>>> import numpy as np
>>> import numpy.linalg as la
>>> np.set_printoptions(precision=2, suppress=True, linewidth=160)
>>> tidy = lambda a: np.round(a, 2) + 0
>>> m1 = np.load("w.npy")
>>> m1
array([[-2.55, -3.74,  2.38],
       [ 1.61,  1.47, -0.98],
       [-0.61, -0.64,  0.42],
       [ 0.95,  2.03, -1.26],
       [-2.81, -3.23,  2.1 ],
       [-1.97, -2.38,  1.54],
       [ 1.07,  1.06, -0.7 ],
       [-2.38, -2.09,  1.4 ]])
>>> # looks like rank 2
>>> U, sig, vt = la.svd(m1)
>>> vecs = vt[:(sig > 1e-8).sum()]
>>> rng = np.random.default_rng(524588)
>>> x = m1[5] + -2 * m1[7] + rng.integers(2) * np.eye(3)[1]
>>> tidy(x)
array([ 2.79,  1.8 , -1.26])
>>> tidy(vecs.T @ vecs)
array([[ 1.  , -0.03, -0.05],
       [-0.03,  0.75, -0.43],
       [-0.05, -0.43,  0.26]])
>>> tidy(np.diag(vecs.T @ vecs))
array([1.  , 0.75, 0.26])
>>> la.matrix_rank(np.vstack([m1, x]))
np.int64(2)
>>> np.allclose(vecs.T @ vecs @ x, x)
True
>>> tidy(la.norm(x - vecs.T @ vecs @ x))
np.float64(0.0)
>>> x = np.array([-3, 3, 2])
>>> m1 @ np.eye(3)[2]
array([ 2.38, -0.98,  0.42, -1.26,  2.1 ,  1.54, -0.7 ,  1.4 ])
>>> np.sign((m1 @ x).round(6))
array([ 1., -1.,  1.,  1.,  1.,  1., -1.,  1.])
>>> tidy(m1 @ np.ones(3))
array([-3.91,  2.1 , -0.83,  1.72, -3.94, -2.81,  1.43, -3.07])
>>> (m1 @ x).argmax()
np.int64(7)
>>> tidy(m1 @ (2 * x))
array([ 2.38, -4.76,  1.5 ,  1.44,  5.88,  3.7 , -2.86,  7.34])
>>> tidy(np.einsum("ij,j->i", m1, x))
array([ 1.19, -2.38,  0.75,  0.72,  2.94,  1.85, -1.43,  3.67])
>>> F = np.array([[1, -1, 1, -1, -1, 1, -1, 1],
...     [1, 1, 1, 1, -1, -1, -1, -1],
...     [1, -1, -1, 1, -1, 1, 1, -1],
...     [1, -1, -1, 1, 1, -1, -1, 1]])
>>> Y = F / np.sqrt((F ** 2).mean(axis=1, keepdims=True))
>>> la.matrix_rank(F - F.mean(axis=1, keepdims=True))
np.int64(4)
>>> tidy(la.norm(Y, axis=1))
array([2.83, 2.83, 2.83, 2.83])
>>> Y[1]
array([ 1.,  1.,  1.,  1., -1., -1., -1., -1.])
>>> Y = np.array([[0, 1, 2],
...     [0, 2, 3],
...     [1, 0, 2],
...     [1, 2, 2],
...     [0, 1, 0],
...     [3, 2, 0],
...     [1, 3, 3],
...     [3, 0, 1]])
>>> la.matrix_rank(F @ Y)
np.int64(3)
>>> np.einsum("ij->j", F)
array([ 4, -2,  0,  2, -2,  0, -2,  0])
>>> np.einsum("ik,kj->ij", F, Y)
array([[ 5, -5, -3],
       [-5, -1,  5],
       [ 1,  5,  1],
       [-1, -3, -3]])
>>> F @ Y
array([[ 5, -5, -3],
       [-5, -1,  5],
       [ 1,  5,  1],
       [-1, -3, -3]])
>>> np.einsum("ik,kj->ji", F, Y)
array([[ 5, -5,  1, -1],
       [-5, -1,  5, -3],
       [-3,  5,  1, -3]])
>>> np.vstack([F, Y.T]).shape
(7, 8)
>>> Y = F + rng.integers(-2, 3, (4, 1)) @ rng.integers(-2, 3, (1, 8))
>>> Y
array([[ 1,  0,  0,  0,  0,  1,  0,  3],
       [ 1,  2,  0,  2,  0, -1,  0,  1],
       [ 1,  0, -2,  2,  0,  1,  2,  1],
       [ 1,  1, -3,  3,  3, -1,  1,  5]])
>>> np.abs(Y - F).sum(axis=1)
array([ 7,  7,  7, 14])
>>> la.matrix_rank(Y - F, tol=1e-8)
np.int64(1)
